$ ipython --no-banner

In [1]: import numpy as np

In [2]: import numpy.linalg as la

In [3]: np.set_printoptions(suppress=True, linewidth=120)

In [4]: Q, _ = la.qr(np.array([[0.9, 1.2], [-0.6, 0.2]]))

In [5]: J = Q[:, :2]

In [6]: J.round(3)
Out[6]: 
array([[-0.832,  0.555],
       [ 0.555,  0.832]])

In [7]: np.round(J[:, 0] @ J[:, 1], 3)
Out[7]: np.float64(0.0)

In [8]: np.round(la.svd(J, compute_uv=False), 3)
Out[8]: array([1., 1.])

In [9]: np.round(J @ J.T, 3) + 0
Out[9]: 
array([[1., 0.],
       [0., 1.]])

In [10]: ev, vecs = la.eig(J)

In [11]: np.round(np.sort(la.eigvals(J.T)), 3)
Out[11]: array([-1.,  1.])

In [12]: ev
Out[12]: array([-1.,  1.])

In [13]: th = np.radians(90)

In [14]: R = np.eye(2)

In [15]: R[1, 1] = R[0, 0] = np.cos(th)

In [16]: R[1, 0], R[0, 1] = -np.sin(th), np.sin(th)

In [17]: R.round(3) + 0
Out[17]: 
array([[ 0.,  1.],
       [-1.,  0.]])

In [18]: other = J @ R.T

In [19]: np.round(la.svd(J, compute_uv=False), 3), np.round(la.svd(other, compute_uv=False), 3)
Out[19]: (array([1., 1.]), array([1., 1.]))

In [20]: np.round(np.abs(other - J).max(axis=0), 3)
Out[20]: array([1.387, 1.387])

In [21]: other.round(3)
Out[21]: 
array([[ 0.555,  0.832],
       [ 0.832, -0.555]])

In [22]: rng = np.random.default_rng(53641)

In [23]: A = np.eye(4, dtype=int)[rng.permutation(4)] * np.array([0, 1, 2, 0])

In [24]: A
Out[24]: 
array([[0, 0, 2, 0],
       [0, 0, 0, 0],
       [0, 0, 0, 0],
       [0, 1, 0, 0]])

In [25]: np.unique(A.round(6), axis=0).shape
Out[25]: (3, 4)

In [26]: np.round(np.trace(la.pinv(A) @ A), 3)
Out[26]: np.float64(2.0)

In [27]: np.round(A @ la.pinv(A) @ A, 3)
Out[27]: 
array([[0., 0., 2., 0.],
       [0., 0., 0., 0.],
       [0., 0., 0., 0.],
       [0., 1., 0., 0.]])

In [28]: la.lstsq(A[:-1].T, A[-1])[2]
Out[28]: np.int32(1)

In [29]: lab = rng.permutation(4)

In [30]: lab
Out[30]: array([3, 0, 2, 1])

In [31]: other = A[lab][:, lab]

In [32]: np.diag(other)
Out[32]: array([0, 0, 0, 0])

In [33]: np.allclose(other, A)
Out[33]: False

In [34]: np.round(np.sort(np.abs(la.eigvals(other))), 3)
Out[34]: array([0., 0., 0., 0.])

In [35]: np.round(la.svd(A, compute_uv=False), 3)
Out[35]: array([2., 1., 0., 0.])

In [36]: x0 = np.array([3, 1, 0, 3])

In [37]: A * x0
Out[37]: 
array([[0, 0, 0, 0],
       [0, 0, 0, 0],
       [0, 0, 0, 0],
       [0, 1, 0, 0]])

In [38]: np.sign((A @ x0).round(6))
Out[38]: array([0, 0, 0, 1])

In [39]: U, sig, vt = la.svd(A, full_matrices=False)

In [40]: U.T @ A @ vt.T
Out[40]: 
array([[2., 0., 0., 0.],
       [0., 1., 0., 0.],
       [0., 0., 0., 0.],
       [0., 0., 0., 0.]])

In [41]: (sig > 1e-8).sum()
Out[41]: np.int64(2)

In [42]: vt @ vt.T
Out[42]: 
array([[1., 0., 0., 0.],
       [0., 1., 0., 0.],
       [0., 0., 1., 0.],
       [0., 0., 0., 1.]])

In [43]: np.cumsum(sig ** 2) / np.sum(sig ** 2)
Out[43]: array([0.8, 1. , 1. , 1. ])

In [44]: np.abs(vt[0])
Out[44]: array([0., 0., 1., 0.])

In [45]: np.allclose(U * sig @ vt, A)
Out[45]: True

In [46]: u = np.array([-3, -4])

In [47]: v = np.array([-2, -5])

In [48]: W0 = u[:, None] + v[None, :]

In [49]: W0
Out[49]: 
array([[-5, -8],
       [-6, -9]])

In [50]: u = np.array([2, 1])

In [51]: other = W0 + np.outer(u, np.eye(2)[1])

In [52]: la.matrix_rank(la.inv(other) - la.inv(W0), tol=1e-8)
Out[52]: np.int64(1)

In [53]: U, sig, vt = la.svd(W0)

In [54]: np.argmax(sig[:-1] / (sig[1:] + 1e-6)) + 1
Out[54]: np.int64(1)

In [55]: sig.round(3)
Out[55]: array([14.351,  0.209])

In [56]: other = U[:, :1] @ np.diag(sig[:1]) @ vt[:1]

In [57]: la.matrix_rank(W0, rtol=0.05)
Out[57]: np.int64(1)

In [58]: np.round(la.norm(W0 - other, 2), 3), round(sig[1], 3)
Out[58]: (np.float64(0.209), np.float64(0.209))

In [59]: round(float(np.abs(W0 - other).max()), 3)
Out[59]: 0.132

In [60]: round(float(la.norm(W0 - other) / la.norm(W0)), 3)
Out[60]: 0.015
